>>> import numpy as np
>>> from numpy import linalg as LA
>>> np.set_printoptions(precision=2, suppress=True, linewidth=160, sign=" ")
>>> def tidy(a):
...     return np.round(a, 2) + 0
... 
>>> arr = np.array([[1, 3, -3, -3], [2, 2, -3, -1], [1, 3, -3, -3]])
>>> # rows and columns are dependent
>>> left, sv, vt = LA.svd(arr)
>>> print(tidy(sv))
[ 8.43  1.71  0.  ]
>>> print(np.argmax(sv[:-1] / (sv[1:] + 1e-6)) + 1)
2
>>> B = left[:, :2] @ np.diag(sv[:2]) @ vt[:2]
>>> print(tidy(B))
[[ 1.  3. -3. -3.]
 [ 2.  2. -3. -1.]
 [ 1.  3. -3. -3.]]
>>> print(LA.matrix_rank(arr, rtol=0.05))
2
>>> X = np.load("data.npy")
>>> print(tidy(X))
[[ 26.92  11.31 -13.83  10.43]
 [ 23.06   9.83 -11.64   8.53]
 [ 10.22   4.76  -4.92   2.65]
 [ -0.35  -0.36   2.45   0.26]
 [ -1.47  -0.82   7.32  -0.56]
 [ -1.98  -0.99   8.94  -0.98]
 [ -5.05  -1.98  16.81  -3.54]
 [ -6.28  -2.36  19.57  -4.56]
 [ -6.96  -2.57  21.03  -5.12]
 [ -8.26  -2.98  23.74  -6.18]
 [-10.97  -3.82  29.11  -8.38]]
>>> Xs = X - X.mean(axis=1)
Traceback (most recent call last):
  File "<python-input-14>", line 1, in <module>
    Xs = X - X.mean(axis=1)
         ~~^~~~~~~~~~~~~~~~
ValueError: operands could not be broadcast together with shapes (11,4) (11,) 
>>> Xs = X - X.mean(axis=0)
>>> left, sv, vt = LA.svd(Xs, full_matrices=False)
>>> print(np.searchsorted(np.cumsum(sv ** 2) / (sv ** 2).sum(), 0.9) + 1)
1
>>> print(tidy((sv ** 2).sum() ** 2 / (sv ** 4).sum()))
1.06
>>> print(tidy(sv ** 2 / (sv ** 2).sum()))
[ 0.97  0.03  0.    0.  ]
>>> print(tidy(sv))
[ 65.35  10.91   1.99   0.  ]
>>> print(tidy(vt[0] * np.sign(vt[0, np.abs(vt[0]).argmax()])))
[-0.61 -0.25  0.7  -0.29]
